>>> import numpy as np
>>> from numpy import linalg as LA
>>> np.set_printoptions(precision=2, suppress=True, linewidth=120, legacy="1.25")
>>> M = np.load("sample16.npy")
>>> print(M.round(2) + 0)
[[ 0.   -0.03 -0.01 -0.24  0.32  0.42  0.1 ]
 [ 0.38 -0.19 -0.3  -0.48 -0.22  0.19  0.29]
 [-0.12  0.13 -0.35  0.25  0.07  0.04 -0.02]
 [ 0.64  0.41 -0.24  0.01  0.19  0.02 -0.33]
 [-0.14  0.29 -0.41 -0.41 -0.28 -0.29 -0.35]
 [-0.23 -0.04 -0.23  0.17  0.1  -0.01 -0.29]
 [-0.14 -0.38 -0.16 -0.13  0.19  0.37 -0.31]
 [ 0.17 -0.19  0.08  0.21 -0.07  0.01 -0.35]
 [-0.03 -0.15 -0.64  0.23  0.27 -0.11  0.44]
 [ 0.41 -0.48  0.01  0.1  -0.37 -0.15  0.  ]
 [ 0.26 -0.28  0.    0.15  0.4  -0.04 -0.29]
 [-0.12  0.05 -0.12  0.07 -0.35  0.66 -0.18]
 [ 0.12  0.2   0.24 -0.32  0.39  0.06  0.09]
 [ 0.23  0.37  0.03  0.44 -0.17  0.3   0.22]]
>>> hat = M @ LA.solve(M.T @ M, M.T)
>>> np.allclose(hat @ hat, hat)
True
>>> np.round(np.trace(hat), 2)
7.0
>>> print(np.round(LA.eigvalsh(hat), 2) + 0)
[0. 0. 0. 0. 0. 0. 0. 1. 1. 1. 1. 1. 1. 1.]
>>> np.diag(hat)
array([0.35, 0.67, 0.22, 0.77, 0.72, 0.24, 0.47, 0.24, 0.76, 0.57, 0.42, 0.62, 0.38, 0.55])
>>> Xs = M - M.mean(axis=0)
>>> V = LA.svd(Xs)[2][:1]
>>> B = Xs - Xs @ V.T @ V
>>> print(LA.norm(B, axis=1).round(6).argmax())
4
>>> B.std(axis=0)
array([0.25, 0.18, 0.22, 0.26, 0.24, 0.25, 0.23])
>>> E = np.load("arr.npy")
>>> E
array([[ 2.05,  0.05,  0.93,  3.01,  0.92,  1.06],
       [ 2.03,  0.15,  0.89,  2.89,  0.97,  1.1 ],
       [ 2.25,  0.32,  1.12,  3.  ,  0.95,  0.82],
       [ 2.05, -0.22,  0.95,  3.01,  1.21,  1.04],
       [ 2.1 ,  0.05,  0.87,  2.98,  0.99,  1.09],
       [ 2.01,  0.07,  1.21,  2.93,  1.19,  0.89],
       [ 1.94,  0.18,  0.91,  3.08,  1.  ,  1.07],
       [ 3.05,  2.01,  0.  ,  1.06,  1.84,  2.92],
       [ 3.01,  1.94, -0.03,  0.87,  2.12,  2.81],
       [ 3.13,  1.87,  0.04,  0.85,  1.84,  2.89],
       [ 3.02,  1.99,  0.08,  1.18,  1.94,  3.06],
       [ 2.88,  1.88,  0.13,  1.11,  1.88,  2.96],
       [ 3.11,  2.14,  0.15,  0.92,  1.87,  2.99],
       [ 2.88,  1.98,  0.09,  0.91,  2.07,  3.02]])
>>> z = E[:, 2] > np.median(E[:, 2])
>>> r0 = E[z].mean(axis=0) - E[~z].mean(axis=0)
>>> r0
array([-0.95, -1.89,  0.92,  2.  , -0.9 , -1.94])
>>> ((E - E.mean(axis=0)) @ r0 > 0).astype(int)
array([1, 1, 1, 1, 1, 1, 1, 0, 0, 0, 0, 0, 0, 0])
>>> hat = E @ LA.solve(E.T @ E, E.T)
>>> np.round(LA.eigvalsh(hat), 2) + 0
array([0., 0., 0., 0., 0., 0., 0., 0., 1., 1., 1., 1., 1., 1.])
>>> np.allclose(hat @ hat, hat)
True
>>> np.round(np.trace(hat), 2)
6.0
>>> X = np.load("mat.npy")
>>> X
array([[187, 127, 123,  91, 128,  96, 135, 101,  83,  78,  91, 139, 130],
       [127, 142,  81,  80, 115,  65, 115, 121,  70,  60,  86, 123, 110],
       [123,  81, 111,  55,  94,  76,  92,  69,  56,  71,  50, 108,  92],
       [ 91,  80,  55, 116,  94,  49, 104,  96,  57,  63,  67, 100,  86],
       [128, 115,  94,  94, 165,  69, 129, 120,  85,  62,  79, 128, 146],
       [ 96,  65,  76,  49,  69,  96,  64,  54,  69,  56,  64,  84,  73],
       [135, 115,  92, 104, 129,  64, 152, 104,  71,  79,  75, 128, 123],
       [101, 121,  69,  96, 120,  54, 104, 146,  60,  60,  79, 119,  97],
       [ 83,  70,  56,  57,  85,  69,  71,  60,  72,  38,  64,  81,  81],
       [ 78,  60,  71,  63,  62,  56,  79,  60,  38,  85,  29,  94,  54],
       [ 91,  86,  50,  67,  79,  64,  75,  79,  64,  29,  99,  75,  90],
       [139, 123, 108, 100, 128,  84, 128, 119,  81,  94,  75, 187, 102],
       [130, 110,  92,  86, 146,  73, 123,  97,  81,  54,  90, 102, 154]])
>>> round(LA.norm(X), 2)
1240.68
>>> X.shape
(13, 13)
>>> np.abs(X).max()
187
>>> np.unravel_index(np.abs(X).argmax(), X.shape)
(0, 0)
>>> np.count_nonzero(X)
169
>>> X[:, 13]
Traceback (most recent call last):
  File "<python-input-32>", line 1, in <module>
    X[:, 13]
    ~^^^^^^^
IndexError: index 13 is out of bounds for axis 1 with size 13
